>>> import numpy as np
>>> import numpy.linalg as la
>>> np.set_printoptions(precision=2, suppress=True, linewidth=160, floatmode="fixed")
>>> arr = np.load("data.npy")
>>> arr
array([[ -5,  -9,  -6,  -4,   2,   2,   5,  -5,   1,   0,   2,  15,  -6],
       [ -6,  -3,   7,   0,  -1,   2,  -7,   9,  -8,   1,  -3, -27,  -8],
       [  3,   8,   5,  -5,   6,  -9,  -4,   5,   5,  -2,  -4, -15,  -7],
       [ -3,   3,   6,   6,  -4,   3,  -3,  -3,  -7,   5,  -9,   9,   9],
       [ -3,  -8,   3,   6,   0,  -4,  -8,   8,   5,   2,  -3, -24,   4],
       [ -9,   0,  -4,   1,   6,   5,  -5,   6,   9,  -9,  -8, -18,   4],
       [ -4,  -3,  -3,   2,   6,  -7,   3,  -7,   0,  -3,   6,  21,   4],
       [  7,  -8,  -1,   8,   2,  -4,  -2,  -8,  -8,  -1,  -4,  24,   6],
       [ -8,  -4,  -3,   7,  -3,   9,   6,   1,   6,   8,  -4,  -3,  -1],
       [  0,   0,   9,  -3,   5,   5,  -5,  -7,   4,  -7,  -6,  21,  -1]])
>>> r0 = np.array([3, 6, 8])
>>> print(np.cross(arr[7, :3], arr[4, :3]))
[-32 -18 -80]
>>> print(np.polyval(r0, arr[7]))
[ 197  152    5  248   32   32    8  152  152    5   32 1880  152]
>>> print(np.convolve(arr[7], r0))
[  21   18    5  -46   46   64  -14  -68  -88 -115  -82   40  130  228   48]
>>> W1 = np.array([[3, 9],
...     [8, 5],
...     [6, 5],
...     [9, 4],
...     [7, 2],
...     [9, 0],
...     [1, 6],
...     [0, 7],
...     [3, 7],
...     [6, 0],
...     [1, 9],
...     [3, 1],
...     [9, 4]])
>>> coef = np.array([0, 1])
>>> H = np.maximum(arr @ W1 + coef, 0)
>>> print((H > 0).mean(axis=0))
[0.50 0.20]
>>> la.matrix_rank(H)
np.int64(2)
>>> print((H > 0).astype(int))
[[0 0]
 [0 0]
 [0 1]
 [1 0]
 [0 0]
 [0 0]
 [1 1]
 [1 0]
 [1 0]
 [1 0]]
>>> basis = np.array([[2, 1], [0, 0]])
>>> (H @ basis).round(6).argmax(axis=1)
array([0, 0, 0, 0, 0, 0, 0, 0, 0, 0])
>>> H @ basis
array([[  0,   0],
       [  0,   0],
       [  0,   0],
       [418, 209],
       [  0,   0],
       [  0,   0],
       [ 66,  33],
       [182,  91],
       [198,  99],
       [240, 120]])
>>> rng = np.random.default_rng(80)
>>> Y = arr + rng.integers(-2, 3, (10, 1)) @ rng.integers(-2, 3, (1, 13))
>>> print(Y)
[[ -7 -11 -10  -2   6   4   3  -3  -3  -4  -2  19  -4]
 [ -7  -4   5   1   1   3  -8  10 -10  -1  -5 -25  -7]
 [  5  10   9  -7   2 -11  -2   3   9   2   0 -19  -9]
 [ -1   5  10   4  -8   1  -1  -5  -3   9  -5   5   7]
 [ -4  -9   1   7   2  -3  -9   9   3   0  -5 -22   5]
 [ -7   2   0  -1   2   3  -3   4  13  -5  -4 -22   2]
 [ -4  -3  -3   2   6  -7   3  -7   0  -3   6  21   4]
 [  7  -8  -1   8   2  -4  -2  -8  -8  -1  -4  24   6]
 [ -7  -3  -1   6  -5   8   7   0   8  10  -2  -5  -2]
 [  0   0   9  -3   5   5  -5  -7   4  -7  -6  21  -1]]
>>> np.abs(Y - arr).sum(axis=1)
array([38, 19, 38, 38, 19, 38,  0,  0, 19,  0])
>>> print(la.matrix_rank(Y - arr, tol=1e-8))
1
>>> print(la.matrix_rank(Y))
10
>>> print(np.abs(Y).max())
25
>>> Y.sum(axis=1)
array([-14, -47,  -8,  18, -25, -16,  15,  11,  14,  15])
>>> Y - Y[0]
array([[  0,   0,   0,   0,   0,   0,   0,   0,   0,   0,   0,   0,   0],
       [  0,   7,  15,   3,  -5,  -1, -11,  13,  -7,   3,  -3, -44,  -3],
       [ 12,  21,  19,  -5,  -4, -15,  -5,   6,  12,   6,   2, -38,  -5],
       [  6,  16,  20,   6, -14,  -3,  -4,  -2,   0,  13,  -3, -14,  11],
       [  3,   2,  11,   9,  -4,  -7, -12,  12,   6,   4,  -3, -41,   9],
       [  0,  13,  10,   1,  -4,  -1,  -6,   7,  16,  -1,  -2, -41,   6],
       [  3,   8,   7,   4,   0, -11,   0,  -4,   3,   1,   8,   2,   8],
       [ 14,   3,   9,  10,  -4,  -8,  -5,  -5,  -5,   3,  -2,   5,  10],
       [  0,   8,   9,   8, -11,   4,   4,   3,  11,  14,   0, -24,   2],
       [  7,  11,  19,  -1,  -1,   1,  -8,  -4,   7,  -3,  -4,   2,   3]])
